% python3 -q
>>> import numpy as np
>>> np.set_printoptions(precision=3, suppress=True, linewidth=120)
>>> def rd(a):
...     return np.round(a, 3) + 0
... 
>>> A = np.array([[-0.7, 1.1, -0.2, 0.0],
...     [0.9, 1.7, -1.6, -0.1],
...     [0.9, 1.1, 1.1, -0.3],
...     [-1.4, -0.5, -0.1, 1.2]])
>>> rng = np.random.default_rng(361)
>>> A[2] = A[3] + 0.1 * rng.normal(size=4)
>>> rd(A)
array([[-0.7  ,  1.1  , -0.2  ,  0.   ],
       [ 0.9  ,  1.7  , -1.6  , -0.1  ],
       [-1.397, -0.457, -0.157,  1.382],
       [-1.4  , -0.5  , -0.1  ,  1.2  ]])
>>> vec = np.array([0, 0, -3, 3])
>>> rd(A @ vec)
array([0.6  , 4.5  , 4.619, 3.9  ])
>>> np.sign((A @ vec).round(6))
array([1., 1., 1., 1.])
>>> rd(np.einsum("ij,j->i", A, vec))
array([0.6  , 4.5  , 4.619, 3.9  ])
>>> rd(A @ np.eye(4)[0])
array([-0.7  ,  0.9  , -1.397, -1.4  ])
>>> Uu, sigma, vt = np.linalg.svd(A)
>>> np.argmax(sigma[:-1] / (sigma[1:] + 1e-6)) + 1
np.int64(3)
>>> rd(sigma)
array([3.153, 2.222, 0.938, 0.069])
>>> A2 = Uu[:, :3] @ np.diag(sigma[:3]) @ vt[:3]
>>> rd(np.abs(A - A2).max())
np.float64(0.032)
>>> np.linalg.matrix_rank(A2)
np.int64(3)
>>> vec = np.array([0, -1, 7, 7])
>>> y = A @ vec
>>> coef, lr = np.zeros(4), 1 / np.linalg.norm(A, 2) ** 2
>>> for i in range(150):
...     coef -= lr * A.T @ (A @ coef - y)
...     if i % 50 == 0: print(i, round(np.linalg.norm(A @ coef - y), 3))
... 
0 1.787
50 0.538
100 0.525
>>> rd(coef)
array([-2.964, -3.675,  2.763,  2.391])
>>> J = np.load("arr.npy")
>>> J
array([[ 2, -3,  0],
       [-4,  2, -1],
       [ 4,  3, -4],
       [ 2, -3,  0]])
>>> # rows 0 and 3 are equal
>>> hat = J @ np.linalg.solve(J.T @ J, J.T)
>>> rd(np.linalg.eigvalsh(hat))
array([0., 1., 1., 1.])
>>> np.linalg.matrix_rank(np.eye(4) - hat)
np.int64(1)
>>> np.trace(hat)
np.float64(3.0)
>>> A2 = np.array([[3, 3], [0, 0], [3, 2]])
>>> J @ A2
array([[  6,   6],
       [-15, -14],
       [  0,   4],
       [  6,   6]])
>>> np.einsum("ik,kj->ij", J, A2)
array([[  6,   6],
       [-15, -14],
       [  0,   4],
       [  6,   6]])
>>> np.einsum("ij,ij->i", J, J)
array([13, 21, 41, 13])
>>> np.einsum("ij->j", J)
array([ 4, -1, -5])
>>> np.vstack([J, A2.T]).shape
(6, 3)
>>> np.linalg.matrix_rank(J @ A2)
np.int64(2)
>>> data = np.load("mat.npy")
>>> data
array([[ 4,  4,  4,  4],
       [ 4,  8,  8,  8],
       [ 4,  8, 12, 12],
       [ 4,  8, 12, 16]])
>>> vals, V = np.linalg.eigh(data)
>>> rd(V.T @ V)
array([[1., 0., 0., 0.],
       [0., 1., 0., 0.],
       [0., 0., 1., 0.],
       [0., 0., 0., 1.]])
>>> rd(V @ np.diag(vals) @ V.T)
array([[ 4.,  4.,  4.,  4.],
       [ 4.,  8.,  8.,  8.],
       [ 4.,  8., 12., 12.],
       [ 4.,  8., 12., 16.]])
>>> rd(np.linalg.svd(data, compute_uv=False))
array([33.163,  4.   ,  1.704,  1.132])
>>> rd(vals.sum()), np.trace(data)
(np.float64(40.0), np.int64(40))
>>> rd(np.linalg.eigvalsh(data + -3 * np.eye(4)))
array([-1.868, -1.296,  1.   , 30.163])
>>> A2 = data + rng.integers(-2, 3, (4, 1)) @ rng.integers(-2, 3, (1, 4))
>>> A2
array([[ 4,  4,  6,  5],
       [ 4,  8,  6,  7],
       [ 4,  8,  8, 10],
       [ 4,  8,  8, 14]])
>>> A2 - data
array([[ 0,  0,  2,  1],
       [ 0,  0, -2, -1],
       [ 0,  0, -4, -2],
       [ 0,  0, -4, -2]])
>>> rd(np.linalg.svd(A2 - data, compute_uv=False))
array([7.071, 0.   , 0.   , 0.   ])
>>> low = np.linalg.cholesky(data)
>>> low
array([[2., 0., 0., 0.],
       [2., 2., 0., 0.],
       [2., 2., 2., 0.],
       [2., 2., 2., 2.]])
>>> blk = np.stack([data, 4 * data, data[::-1]])
>>> rd(np.linalg.det(blk))
array([  256., 65536.,   256.])
>>> rd(np.linalg.norm(blk, axis=(1, 2)))
array([ 33.466, 133.866,  33.466])
>>> blk.sum(axis=0)
array([[24, 28, 32, 36],
       [24, 48, 52, 52],
       [24, 48, 68, 68],
       [24, 44, 64, 84]])
>>> np.einsum("bij,cij->bc", blk, blk)
array([[ 1120,  4480,   864],
       [ 4480, 17920,  3456],
       [  864,  3456,  1120]])
>>> blk.shape
(3, 4, 4)
>>> M = np.loadtxt("run5.csv", delimiter=",")
>>> M
array([[ 8.,  2.,  3.,  4.],
       [ 0.,  0.,  1.,  1.],
       [16.,  4.,  1.,  2.]])
>>> # column 0 is much longer than the rest
>>> idx = rng.permutation(4)
>>> A2 = data[:, idx] * rng.choice([-1, 1], 4)
>>> A2
array([[ -4,  -4,  -4,  -4],
       [ -8,  -4,  -8,  -8],
       [ -8,  -4, -12, -12],
       [ -8,  -4, -12, -16]])
>>> Uu, _, vt = np.linalg.svd(data.T @ A2)
>>> rd(Uu @ vt)
array([[ 0., -1.,  0.,  0.],
       [-1.,  0.,  0.,  0.],
       [ 0.,  0., -1.,  0.],
       [ 0.,  0.,  0., -1.]])
>>> rd(np.linalg.lstsq(data, A2)[0])
array([[ 0., -1.,  0.,  0.],
       [-1.,  0.,  0.,  0.],
       [ 0.,  0., -1.,  0.],
       [ 0.,  0.,  0., -1.]])
>>> def softmax(z):
...     e = np.exp(z - z.max(axis=-1, keepdims=True))
...     return e / e.sum(axis=-1, keepdims=True)
... 
>>> rd(softmax(A2).sum(axis=1))
array([1., 1., 1., 1.])
>>> softmax(A2[0] + -2)
array([0.25, 0.25, 0.25, 0.25])
>>> scores = A2 @ A2.T / np.sqrt(4)
>>> rd(softmax(scores))
array([[0., 0., 0., 1.],
       [0., 0., 0., 1.],
       [0., 0., 0., 1.],
       [0., 0., 0., 1.]])
>>> rd(softmax(scores)[0] @ A2)
array([ -8.   ,  -4.   , -12.   , -15.999])
>>> rd(softmax(scores + np.triu(np.full(scores.shape, -np.inf), 1)))
array([[1., 0., 0., 0.],
       [0., 1., 0., 0.],
       [0., 0., 1., 0.],
       [0., 0., 0., 1.]])
>>> m1 = np.load("case2.npy")
>>> m1
array([[3., 0., 0.],
       [0., 7., 2.],
       [0., 2., 4.]])
>>> vec = np.ones(3)
>>> for _ in range(6):
...     vec = m1 @ vec
...     vec /= np.linalg.norm(vec)
...     print(round(vec @ m1 @ vec, 3))
... 
7.571
7.935
7.991
7.999
8.0
8.0
>>> rd(np.linalg.eigvalsh(m1)[-1])
np.float64(8.0)
>>> vals, V = np.linalg.eigh(m1)
>>> vec = np.array([-7, -8, -9])
>>> rd(V * np.sqrt(vals) @ V.T)
array([[1.732, 0.   , 0.   ],
       [0.   , 2.609, 0.439],
       [0.   , 0.439, 1.951]])
>>> rd(vec @ m1 @ vec / (vec @ vec)), vals[0], vals[-1]
(np.float64(6.222), np.float64(3.0), np.float64(8.0))
>>> vec @ m1 @ vec
np.float64(1207.0)
>>> vec = np.array([-1, 3, 0])
>>> y = m1 @ vec
>>> coef, lr = np.zeros(3), 1 / np.linalg.norm(m1, 2) ** 2
>>> for i in range(8):
...     coef -= lr * m1.T @ (m1 @ coef - y)
...     if i % 2 == 0: print(i, round(np.linalg.norm(m1 @ coef - y), 3))
... 
0 4.314
2 3.186
4 2.353
6 1.738
>>> rd(coef)
array([-0.703,  2.822,  0.357])
>>> arr = np.load("w.npy")
>>> arr
array([[3., 1.],
       [1., 3.]])
>>> A2 = arr[0, 0] * arr[1:] - np.outer(arr[1:, 0], arr[0])
>>> A2
array([[0., 8.]])
>>> rd(arr[:, 0] / arr[0, 0])
array([1.   , 0.333])
>>> vals, V = np.linalg.eigh(arr)
>>> vec = np.array([-1, -2])
>>> (np.sign(V[:, -1].round(6)) == np.sign(V[0, -1].round(6))).astype(int)
array([1, 1])
>>> W = np.array([[0, -3, -1, 1, 1], [1, -3, -5, 4, -2]])
>>> coef = np.array([1, 3, -2, -1, 3])
>>> hid = np.maximum(arr @ W + coef, 0)
>>> hid
array([[ 2.,  0.,  0.,  6.,  4.],
       [ 4.,  0.,  0., 12.,  0.]])
>>> basis = np.array([[1, 1, 2], [2, 0, 0], [2, 1, 1], [0, 2, 1], [1, 1, 0]])
>>> hid @ basis
array([[ 6., 18., 10.],
       [ 4., 28., 20.]])
>>> blk = np.stack([J, 5 * J, J[::-1]])
>>> (blk @ J.T).shape
(3, 4, 4)
>>> np.linalg.matrix_rank(blk)
array([3, 3, 3])
>>> blk.sum(axis=0)
array([[ 14, -21,   0],
       [-20,  15, -10],
       [ 20,  20, -25],
       [ 14, -21,   0]])
>>> rd(np.linalg.norm(blk, axis=(1, 2)))
array([ 9.381, 46.904,  9.381])
>>> E = np.array([[8, 1, 0, -1], [-3, -4, -4, 5], [5, 9, 7, 5], [9, -1, 2, -6]])
>>> E
array([[ 8,  1,  0, -1],
       [-3, -4, -4,  5],
       [ 5,  9,  7,  5],
       [ 9, -1,  2, -6]])
>>> vec = np.array([-2, 1, -2, -1])
>>> np.linalg.norm(E @ vec) <= np.linalg.norm(E, 2) * np.linalg.norm(vec) + 1e-9
np.True_
>>> E @ vec
array([-14,   5, -20, -17])
>>> E * vec
array([[-16,   1,   0,   1],
       [  6,  -4,   8,  -5],
       [-10,   9, -14,  -5],
       [-18,  -1,  -4,   6]])
>>> np.einsum("ij,j->i", E, vec)
array([-14,   5, -20, -17])
>>> (E @ vec).argmax()
np.int64(1)
>>> (E * vec).sum(axis=1)
array([-14,   5, -20, -17])
>>> idx = rng.permutation(4)
>>> idx
array([1, 3, 2, 0])
>>> A2 = E[idx][:, idx]
>>> A2
array([[-4,  5, -4, -3],
       [-1, -6,  2,  9],
       [ 9,  5,  7,  5],
       [ 1, -1,  0,  8]])
>>> np.diag(A2)
array([-4, -6,  7,  8])
>>> X = np.load("test4.npy")
>>> X
array([[-3,  3, -1,  1],
       [-1, -1, -2, -2],
       [ 1,  1, -1,  3],
       [-1, -1, -2, -2]])
>>> # looks like rank 3
>>> np.einsum("ij,ji->", X, X)
np.int64(-7)
>>> rd(np.linalg.det(2 * X)), rd(np.linalg.det(X))
(np.float64(0.0), np.float64(0.0))
>>> rd(np.linalg.det(X.T))
np.float64(0.0)
>>> Uu, sigma, vt = np.linalg.svd(X)
>>> np.argmax(sigma[:-1] / (sigma[1:] + 1e-6)) + 1
np.int64(3)
>>> A2 = Uu[:, :3] @ np.diag(sigma[:3]) @ vt[:3]
>>> np.linalg.matrix_rank(X, rtol=0.05)
np.int64(3)
>>> rd(np.linalg.norm(X - A2) / np.linalg.norm(X))
np.float64(0.0)
>>> rd(np.linalg.norm(X - A2, 2)), rd(sigma[3])
(np.float64(0.0), np.float64(0.0))
>>> Q = J.astype(float).copy()
>>> for j in range(3):
...     Q[:, j] -= Q[:, :j] @ (Q[:, :j].T @ Q[:, j])
...     Q[:, j] /= np.linalg.norm(Q[:, j])
... 
>>> rd(Q.T @ Q)
array([[1., 0., 0.],
       [0., 1., 0.],
       [0., 0., 1.]])
